$ ipython --no-banner

In [1]: import numpy as np

In [2]: from numpy import linalg as LA

In [3]: np.set_printoptions(precision=3, suppress=True, linewidth=100)

In [4]: def tidy(a):
   ...:     return np.round(a, 3) + 0
   ...: 

In [5]: M = np.load("layer9.npy")

In [6]: M
Out[6]: 
array([[ 0.,  0., -1.,  2., -1.,  1.,  2., -2.,  1.,  0., -1.],
       [ 0.,  0.,  0.,  2.,  2., -2.,  2., -1., -1.,  0., -1.],
       [-1.,  0.,  0.,  0.,  0.,  0.,  0.,  0.,  0.,  0.,  0.],
       [ 2.,  2.,  0.,  0.,  0.,  0.,  0.,  0.,  0.,  0.,  0.],
       [-1.,  2.,  0.,  0.,  0.,  0.,  0.,  0.,  0.,  0.,  0.],
       [ 1., -2.,  0.,  0.,  0.,  0.,  0.,  0.,  0.,  0.,  0.],
       [ 2.,  2.,  0.,  0.,  0.,  0.,  0.,  0.,  0.,  0.,  0.],
       [-2., -1.,  0.,  0.,  0.,  0.,  0.,  0.,  0.,  0.,  0.],
       [ 1., -1.,  0.,  0.,  0.,  0.,  0.,  0.,  0.,  0.,  0.],
       [ 0.,  0.,  0.,  0.,  0.,  0.,  0.,  0.,  0.,  0.,  0.],
       [-1., -1.,  0.,  0.,  0.,  0.,  0.,  0.,  0.,  0.,  0.]])

In [7]: [round(float(x), 3) for x in LA.svd(M, compute_uv=False)[:3]]
Out[7]: [4.907, 4.907, 3.452]

In [8]: tidy(LA.norm(M, 2) / LA.norm(M))
Out[8]: np.float64(0.578)

In [9]: np.argsort(-LA.norm(M, axis=0).round(6), kind="stable")[:3]
Out[9]: array([1, 0, 3])

In [10]: print(LA.cond(M) > 100)
True

In [11]: np.unravel_index(np.abs(M).argmax(), M.shape)
Out[11]: (np.int64(0), np.int64(3))

In [12]: np.abs(M).max()
Out[12]: np.float64(2.0)

In [13]: tidy(LA.norm(M))
Out[13]: np.float64(8.485)

In [14]: M - M[0]
Out[14]: 
array([[ 0.,  0.,  0.,  0.,  0.,  0.,  0.,  0.,  0.,  0.,  0.],
       [ 0.,  0.,  1.,  0.,  3., -3.,  0.,  1., -2.,  0.,  0.],
       [-1.,  0.,  1., -2.,  1., -1., -2.,  2., -1.,  0.,  1.],
       [ 2.,  2.,  1., -2.,  1., -1., -2.,  2., -1.,  0.,  1.],
       [-1.,  2.,  1., -2.,  1., -1., -2.,  2., -1.,  0.,  1.],
       [ 1., -2.,  1., -2.,  1., -1., -2.,  2., -1.,  0.,  1.],
       [ 2.,  2.,  1., -2.,  1., -1., -2.,  2., -1.,  0.,  1.],
       [-2., -1.,  1., -2.,  1., -1., -2.,  2., -1.,  0.,  1.],
       [ 1., -1.,  1., -2.,  1., -1., -2.,  2., -1.,  0.,  1.],
       [ 0.,  0.,  1., -2.,  1., -1., -2.,  2., -1.,  0.,  1.],
       [-1., -1.,  1., -2.,  1., -1., -2.,  2., -1.,  0.,  1.]])

In [15]: np.diff(M, axis=0)
Out[15]: 
array([[ 0.,  0.,  1.,  0.,  3., -3.,  0.,  1., -2.,  0.,  0.],
       [-1.,  0.,  0., -2., -2.,  2., -2.,  1.,  1.,  0.,  1.],
       [ 3.,  2.,  0.,  0.,  0.,  0.,  0.,  0.,  0.,  0.,  0.],
       [-3.,  0.,  0.,  0.,  0.,  0.,  0.,  0.,  0.,  0.,  0.],
       [ 2., -4.,  0.,  0.,  0.,  0.,  0.,  0.,  0.,  0.,  0.],
       [ 1.,  4.,  0.,  0.,  0.,  0.,  0.,  0.,  0.,  0.,  0.],
       [-4., -3.,  0.,  0.,  0.,  0.,  0.,  0.,  0.,  0.,  0.],
       [ 3.,  0.,  0.,  0.,  0.,  0.,  0.,  0.,  0.,  0.,  0.],
       [-1.,  1.,  0.,  0.,  0.,  0.,  0.,  0.,  0.,  0.,  0.],
       [-1., -1.,  0.,  0.,  0.,  0.,  0.,  0.,  0.,  0.,  0.]])

In [16]: print(tidy(LA.svd(M, compute_uv=False)))
[4.907 4.907 3.452 3.452 0.    0.    0.    0.    0.    0.    0.   ]

In [17]: M.sum(axis=1)
Out[17]: array([ 1.,  1., -1.,  4.,  1., -1.,  4., -3.,  0.,  0., -2.])

In [18]: print(np.count_nonzero(M))
30

In [19]: w, evecs = LA.eigh(M)

In [20]: x0 = np.array([2, 0, 1, 1, 2, 0, 0, 2, 0, 0, 0])

In [21]: print((np.sign(evecs[:, -1].round(6)) == np.sign(evecs[0, -1].round(6))).astype(int))
[1 1 0 1 1 0 1 0 0 0 0]

In [22]: x0 @ M @ x0
Out[22]: np.float64(-20.0)

In [23]: Uu, sv, VT = LA.svd(M, full_matrices=False)

In [24]: print(tidy(np.cumsum(sv ** 2) / np.sum(sv ** 2)))
[0.334 0.669 0.834 1.    1.    1.    1.    1.    1.    1.    1.   ]

In [25]: print((sv > 1e-8).sum())
4

In [26]: tidy(Uu.T @ M @ VT.T)
Out[26]: 
array([[4.907, 0.   , 0.   , 0.   , 0.   , 0.   , 0.   , 0.   , 0.   , 0.   , 0.   ],
       [0.   , 4.907, 0.   , 0.   , 0.   , 0.   , 0.   , 0.   , 0.   , 0.   , 0.   ],
       [0.   , 0.   , 3.452, 0.   , 0.   , 0.   , 0.   , 0.   , 0.   , 0.   , 0.   ],
       [0.   , 0.   , 0.   , 3.452, 0.   , 0.   , 0.   , 0.   , 0.   , 0.   , 0.   ],
       [0.   , 0.   , 0.   , 0.   , 0.   , 0.   , 0.   , 0.   , 0.   , 0.   , 0.   ],
       [0.   , 0.   , 0.   , 0.   , 0.   , 0.   , 0.   , 0.   , 0.   , 0.   , 0.   ],
       [0.   , 0.   , 0.   , 0.   , 0.   , 0.   , 0.   , 0.   , 0.   , 0.   , 0.   ],
       [0.   , 0.   , 0.   , 0.   , 0.   , 0.   , 0.   , 0.   , 0.   , 0.   , 0.   ],
       [0.   , 0.   , 0.   , 0.   , 0.   , 0.   , 0.   , 0.   , 0.   , 0.   , 0.   ],
       [0.   , 0.   , 0.   , 0.   , 0.   , 0.   , 0.   , 0.   , 0.   , 0.   , 0.   ],
       [0.   , 0.   , 0.   , 0.   , 0.   , 0.   , 0.   , 0.   , 0.   , 0.   , 0.   ]])

In [27]: np.allclose(Uu * sv @ VT, M)
Out[27]: True

In [28]: def softmax(z):
    ...:     e = np.exp(z - z.max(axis=-1, keepdims=True))
    ...:     return e / e.sum(axis=-1, keepdims=True)
    ...: 

In [29]: tidy(softmax(M).sum(axis=1))
Out[29]: array([1., 1., 1., 1., 1., 1., 1., 1., 1., 1., 1.])

In [30]: print(tidy(softmax(M[9] + 5)))
[0.091 0.091 0.091 0.091 0.091 0.091 0.091 0.091 0.091 0.091 0.091]

In [31]: tidy(softmax(10 * M[9]))
Out[31]: array([0.091, 0.091, 0.091, 0.091, 0.091, 0.091, 0.091, 0.091, 0.091, 0.091, 0.091])

In [32]: att = M @ M.T / np.sqrt(11)

In [33]: tidy(softmax(att)[9] @ M)
Out[33]: array([ 0.091,  0.091, -0.091,  0.364,  0.091, -0.091,  0.364, -0.273,  0.   ,  0.   , -0.182])

In [34]: data = np.array([[2, 1, 2, 1, 2, 1],
    ...:     [-2, 1, -2, 1, -2, 1],
    ...:     [3, -2, 3, -2, 3, -2],
    ...:     [2, 1, 2, 1, 2, 1],
    ...:     [-2, 1, -2, 1, -2, 1],
    ...:     [3, -2, 3, -2, 3, -2]])

In [35]: data
Out[35]: 
array([[ 2,  1,  2,  1,  2,  1],
       [-2,  1, -2,  1, -2,  1],
       [ 3, -2,  3, -2,  3, -2],
       [ 2,  1,  2,  1,  2,  1],
       [-2,  1, -2,  1, -2,  1],
       [ 3, -2,  3, -2,  3, -2]])

In [36]: # row 3 repeats row 0

In [37]: Uu, sv, VT = LA.svd(data)

In [38]: evecs = VT[:(sv > 1e-8).sum()]

In [39]: rng = np.random.default_rng(46350)

In [40]: x0 = data[5] + 2 * data[4] + rng.integers(2) * np.eye(6)[4]

In [41]: x0
Out[41]: array([-1.,  0., -1.,  0.,  0.,  0.])

In [42]: LA.matrix_rank(np.vstack([data, x0]))
Out[42]: np.int64(3)

In [43]: np.allclose(evecs.T @ evecs @ x0, x0)
Out[43]: False

In [44]: tidy(LA.norm(data[5], 1)), tidy(LA.norm(data[5], np.inf))
Out[44]: (np.float64(15.0), np.float64(3.0))

In [45]: tidy(LA.norm(data, axis=1))
Out[45]: array([3.873, 3.873, 6.245, 3.873, 3.873, 6.245])

In [46]: LA.norm(data, axis=1).argmax()
Out[46]: np.int64(2)

In [47]: tidy(LA.norm(data, "nuc"))
Out[47]: np.float64(15.346)

In [48]: print(data[5] @ data[3])
12

In [49]: tidy(LA.norm(data, 1)), tidy(LA.norm(data, np.inf))
Out[49]: (np.float64(14.0), np.float64(15.0))

In [50]: tidy(data @ LA.pinv(data) @ data)
Out[50]: 
array([[ 2.,  1.,  2.,  1.,  2.,  1.],
       [-2.,  1., -2.,  1., -2.,  1.],
       [ 3., -2.,  3., -2.,  3., -2.],
       [ 2.,  1.,  2.,  1.,  2.,  1.],
       [-2.,  1., -2.,  1., -2.,  1.],
       [ 3., -2.,  3., -2.,  3., -2.]])

In [51]: np.abs(np.diag(LA.qr(data)[1])) > 1e-9
Out[51]: array([ True,  True, False, False, False, False])

In [52]: LA.lstsq(data[:-1].T, data[-1])[2]
Out[52]: np.int32(2)

In [53]: tidy(np.trace(LA.pinv(data) @ data))
Out[53]: np.float64(2.0)

In [54]: tidy(np.sort(np.abs(LA.eigvals(data))))
Out[54]: array([0., 0., 0., 0., 0., 3.])

In [55]: (data + data.T) / 2
Out[55]: 
array([[ 2. , -0.5,  2.5,  1.5,  0. ,  2. ],
       [-0.5,  1. , -2. ,  1. , -0.5, -0.5],
       [ 2.5, -2. ,  3. ,  0. ,  0.5,  0.5],
       [ 1.5,  1. ,  0. ,  1. ,  1.5, -0.5],
       [ 0. , -0.5,  0.5,  1.5, -2. ,  2. ],
       [ 2. , -0.5,  0.5, -0.5,  2. , -2. ]])

In [56]: tidy(LA.det(data))
Out[56]: np.float64(0.0)

In [57]: LA.matrix_power(data, 4)
Out[57]: 
array([[ 81,   0,  81,   0,  81,   0],
       [-27,   0, -27,   0, -27,   0],
       [ 27,   0,  27,   0,  27,   0],
       [ 81,   0,  81,   0,  81,   0],
       [-27,   0, -27,   0, -27,   0],
       [ 27,   0,  27,   0,  27,   0]])

In [58]: tidy(np.abs(LA.eigvals(data)).max())
Out[58]: np.float64(3.0)

In [59]: data @ data
Out[59]: 
array([[ 9,  0,  9,  0,  9,  0],
       [-3,  0, -3,  0, -3,  0],
       [ 3,  0,  3,  0,  3,  0],
       [ 9,  0,  9,  0,  9,  0],
       [-3,  0, -3,  0, -3,  0],
       [ 3,  0,  3,  0,  3,  0]])

In [60]: np.trace(data)
Out[60]: np.int64(3)

In [61]: W0 = np.loadtxt("a.csv", delimiter=",")

In [62]: print(tidy(W0))
[[-0.581  0.223 -0.073 -0.779]
 [-0.697 -0.315 -0.438  0.471]
 [ 0.349  0.319 -0.877 -0.087]
 [-0.232  0.866  0.183  0.404]]

In [63]: other = np.array([[-2, 1, 3],
    ...:     [3, 3, 0],
    ...:     [-3, -2, 2],
    ...:     [-1, 2, 2],
    ...:     [-2, 1, -3],
    ...:     [1, 1, -2],
    ...:     [-2, -3, 3],
    ...:     [3, 1, -1],
    ...:     [3, 3, 3],
    ...:     [-3, -3, 0],
    ...:     [3, 0, -1]])

In [64]: print(other.T @ M.T)
[[ -6. -21.   2.   2.   8.  -8.   2.   1.  -5.   0.  -1.]
 [  1.  -6.  -1.   8.   5.  -5.   8.  -5.  -2.   0.  -4.]
 [ 15.   7.  -3.   6.  -3.   3.   6.  -6.   3.   0.  -3.]]

In [65]: np.einsum("ij,ij->i", M, M)
Out[65]: array([17., 19.,  1.,  8.,  5.,  5.,  8.,  5.,  2.,  0.,  2.])

In [66]: np.einsum("ij->j", M)
Out[66]: array([ 1.,  1., -1.,  4.,  1., -1.,  4., -3.,  0.,  0., -2.])
